$ python3 -q
>>> import numpy as np
>>> from numpy import linalg as LA
>>> np.set_printoptions(suppress=True, linewidth=120)
>>> J = np.loadtxt("case18.csv", delimiter=",")
>>> J
array([[-0.3,  0.9, -1.9,  0.7, -0.4,  0.4, -0.8,  0.6,  0.9, -0.9, -1.9,  0.2,  0. ,  2.4],
       [ 1.9, -0.3, -1. ,  1.1, -0.1, -0.1,  1. ,  1.5,  0.2,  1. ,  0.1,  1. ,  1. , -1.1],
       [ 0.6,  1.1,  1.6, -0.6, -2. ,  0.4,  0.9, -0.4,  0.1, -0.5, -1. , -1.6,  0.1, -1.1],
       [ 0.8,  1.3,  0.6, -2. , -1. ,  0.9,  0.5, -0.5,  0.3, -1.9, -1.4, -1.4,  0.9, -1.2],
       [ 1.1, -0.2, -0.2, -0.3,  0.1, -0.1,  0.4,  0.6, -0.9,  0.5,  1. ,  0.2,  0.4,  1.4],
       [-1.4, -1.7, -1.4,  0.6,  0.1,  1.1,  0. , -1.2, -0.8, -0.8, -1.3, -0.8,  1. ,  0.6],
       [ 0.1, -2.4, -0.9, -1.1, -1.1,  0.6, -0.9, -0.8, -0.2,  0.9,  0.8,  0.8, -0.2, -0.2],
       [-0.8,  0. ,  2.1,  0.7, -0.7,  0.9, -1.5,  1.7, -0.8, -0.6, -0.4,  0.1,  1.4,  0.5],
       [ 0.1, -2.3, -0.8, -1.1, -1.1,  0.6, -1. , -0.7, -0.3,  0.9,  0.8,  0.9, -0.1,  0. ],
       [ 0.3, -0.7, -2.7,  1. , -1.9,  0.7, -1. ,  0.1,  1.1,  1. ,  0.2,  0.4, -0.2, -0.9],
       [-0.5, -0.6, -0.2,  0.8, -0.7, -0.2, -0.2,  0.6, -0.7, -1. , -0.5,  0.9, -1.8,  2. ],
       [ 0.7,  0.2,  1.7,  0.5,  0.3, -1.5,  0.6,  0.3,  1.4,  1.3, -2.1,  0.7, -1. , -0.4]])
>>> Y = np.array([[-1, 2],
...     [0, -4],
...     [6, -4],
...     [-4, -2],
...     [4, -8],
...     [-2, -3],
...     [4, -6],
...     [-2, -2],
...     [-9, 2],
...     [2, 5],
...     [-7, -9],
...     [-2, 9],
...     [-3, 2],
...     [-4, -5]])
>>> np.round(np.einsum("ij,ij->i", J, J), 1)
array([17.4, 13.4, 14.7, 18.9,  6.1, 14.8, 13. , 15.4, 12.6, 17.2, 12. , 16.2])
>>> LA.matrix_rank(np.vstack([J, Y.T]))
np.int64(14)
>>> vec = np.array([3, -4, -5, 4, -5, 3, -8, 3, -6, 1, 3, -6, -6, -9])
>>> np.round(np.einsum("ij,j->i", J, vec), 1)
array([-15.6,  11. ,   4.6,  -5.7,  -5.6,   4.7,  24.8,   2.7,  22.6,  43. ,   0.5, -23.1])
>>> data = np.load("mat.npy")
>>> data
array([[0, 0, 0, 0, 0, 0, 0, 0, 0, 0, 0, 0],
       [0, 0, 0, 0, 0, 0, 0, 0, 0, 0, 0, 0],
       [0, 0, 0, 0, 0, 0, 0, 0, 0, 0, 0, 0],
       [0, 0, 0, 0, 0, 0, 0, 0, 0, 0, 0, 0],
       [0, 0, 1, 0, 0, 0, 0, 0, 0, 0, 0, 0],
       [0, 0, 0, 0, 0, 0, 0, 0, 0, 0, 0, 0],
       [0, 0, 0, 0, 0, 0, 0, 2, 0, 0, 0, 0],
       [0, 0, 0, 0, 0, 0, 0, 0, 0, 0, 0, 0],
       [0, 0, 0, 0, 0, 0, 0, 0, 1, 0, 0, 0],
       [0, 0, 0, 2, 0, 0, 0, 0, 0, 0, 0, 0],
       [0, 0, 0, 0, 0, 0, 0, 0, 0, 0, 0, 2],
       [0, 2, 0, 0, 0, 0, 0, 0, 0, 0, 0, 0]])
>>> # splits into 7 blocks
>>> Uu, sigma, Vh = LA.svd(data)
>>> sigma
array([2., 2., 2., 2., 1., 1., 0., 0., 0., 0., 0., 0.])
>>> Y = Uu[:, :6] @ np.diag(sigma[:6]) @ Vh[:6]
>>> LA.matrix_rank(data, rtol=0.05)
np.int64(6)
>>> np.round(LA.norm(data - Y) / LA.norm(data), 1)
np.float64(0.0)
>>> LA.matrix_rank(Y)
np.int64(6)
>>> rk = LA.matrix_rank(data)
>>> rk
np.int64(6)
>>> null = LA.svd(data)[2][rk:].T
>>> null.shape
(12, 6)
>>> [int(LA.matrix_rank(data[:, :j + 1])) for j in range(12)]
[0, 1, 2, 3, 3, 3, 3, 4, 5, 5, 5, 6]
>>> [int(LA.matrix_rank(data[:i])) for i in range(1, len(data) + 1)]
[0, 0, 0, 0, 1, 1, 2, 2, 3, 4, 5, 6]
>>> m1 = np.load("block10.npy")
>>> m1
array([[  9.6,  -4.9, -20.9, -17.5],
       [  9. ,  -5.2, -19.7, -19. ],
       [ 11. ,  -4.6, -18.8, -19.5],
       [  9.8,  -4.6, -19.4, -20.3],
       [  9.5,  -6.2, -20. , -20.7],
       [  8.1,  -5.6, -19.3, -19.5],
       [ 10.8,  -5.4, -19.7, -20.8],
       [  9.9,  -5.7, -17.6, -19.2],
       [  9.6,  -6.3, -20.6, -21.3],
       [ 10.4,  -4.7, -22. , -19.4],
       [ 11.1,  -5.9, -19.4, -18.8],
       [ 10.8,  -5.6, -20.9, -19.9],
       [  9.3,  -4.8, -19.8, -20.2],
       [ 11. ,  -6.1, -19.6, -21. ],
       [ 10.9,  -3.6, -18.5, -20.6],
       [  8.4,  -5.9, -19.9, -19.9],
       [ 10.7,  -3.9, -20.5, -20.6],
       [ 10.5,  -4.6, -20.7, -21.7],
       [  8.7,  -5.5, -21.1, -19. ],
       [ 10.8,  -6.7, -20.4, -21.4],
       [ 10.2,  -6.3, -19.6, -20.6],
       [ 10.5,  -5. , -19.5, -19.6],
       [ 10.2,  -3.8, -19.3, -17.1],
       [  9.1,  -6.2, -21.8, -21.2],
       [ 11.1,  -4.6, -18.1, -20.6],
       [  9.4,  -5.8, -20.4, -19.1],
       [ 10.5,  -4.2, -19.9, -21.7],
       [ 10.5,  -4.5, -19.7, -19.9],
       [  8.8,  -4.8, -19.6, -20.4],
       [ 11. ,  -3.9, -19.9, -18.9],
       [  9.7,  -6. , -18.6, -18.8],
       [ 10.8,  -4.4, -18.8, -18.8],
       [  8.7,  -5.7, -19.9, -20.1],
       [ 10.8,  -4.6, -19.7, -19. ],
       [ 10.3,  -3.7, -21. , -19.2],
       [ 10.5,  -4.6, -20.3, -20.5],
       [  8.4,  -4.4, -20.2, -21.5],
       [ 10.8,  -6.5, -19.2, -20.5],
       [ 10.6,  -5.9, -18.9, -19.9],
       [ 10.1,  -5.3, -22. , -19.5],
       [ 10.6,  -4.3, -19.6, -18.6],
       [  9.6,  -5.9, -21. , -21.4]])
>>> vec = np.array([0, -2, 1, 2])
>>> target = m1 @ vec
>>> np.round(LA.lstsq(m1, target)[0], 1) + 0
array([ 0., -2.,  1.,  2.])
>>> np.round(LA.solve(m1.T @ m1, m1.T @ target), 1) + 0
array([ 0., -2.,  1.,  2.])
>>> rng = np.random.default_rng(75117)
>>> target = target + 0.1 * rng.normal(size=42)
>>> target.round(1)
array([-46.1, -47.3, -48.5, -50.7, -49. , -47. , -50.6, -44.5, -50.5, -51.5, -45.2, -49.5, -50.7, -49.2, -52.6, -47.9,
       -53.8, -54.7, -48.2, -50. , -48.3, -48.8, -46.1, -51.8, -50.1, -47. , -55. , -50.4, -50.6, -50. , -44.2, -47.6,
       -48.7, -48.5, -52. , -52.1, -54.5, -47.2, -47. , -50.5, -48.3, -52.1])
>>> b, *_ = LA.lstsq(m1, target)
>>> b.round()
array([-0., -2.,  1.,  2.])
>>> round(LA.norm(target - m1 @ b), 1)
np.float64(0.6)
>>> [round(float(LA.norm(LA.solve(m1.T @ m1 + lam * np.eye(4), m1.T @ target))), 2) for lam in (0, 1, 10, 100)]
[3.0, 2.91, 2.39, 1.69]
>>> W0 = np.loadtxt("arr.csv", delimiter=",")
>>> W0
array([[-3., -2., -1.,  0.,  1.,  2.,  3.,  4.,  5.,  6.],
       [ 7.,  8.,  9., 10., 11., 12., 13., 14., 15., 16.],
       [17., 18., 19., 20., 21., 22., 23., 24., 25., 26.],
       [27., 28., 29., 30., 31., 32., 33., 34., 35., 36.],
       [37., 38., 39., 40., 41., 42., 43., 44., 45., 46.],
       [47., 48., 49., 50., 51., 52., 53., 54., 55., 56.]])
>>> Uu, sigma, Vh = LA.svd(W0)
>>> sigma.round(1) + 0
array([244.9,  12. ,   0. ,   0. ,   0. ,   0. ])
>>> np.argmax(sigma[:-1] / (sigma[1:] + 1e-6)) + 1
np.int64(2)
>>> Y = Uu[:, :2] @ np.diag(sigma[:2]) @ Vh[:2]
>>> round(float(LA.norm(W0 - Y, 2)), 1), round(float(sigma[2]), 1)
(0.0, 0.0)
>>> LA.matrix_rank(W0, rtol=0.05)
np.int64(1)
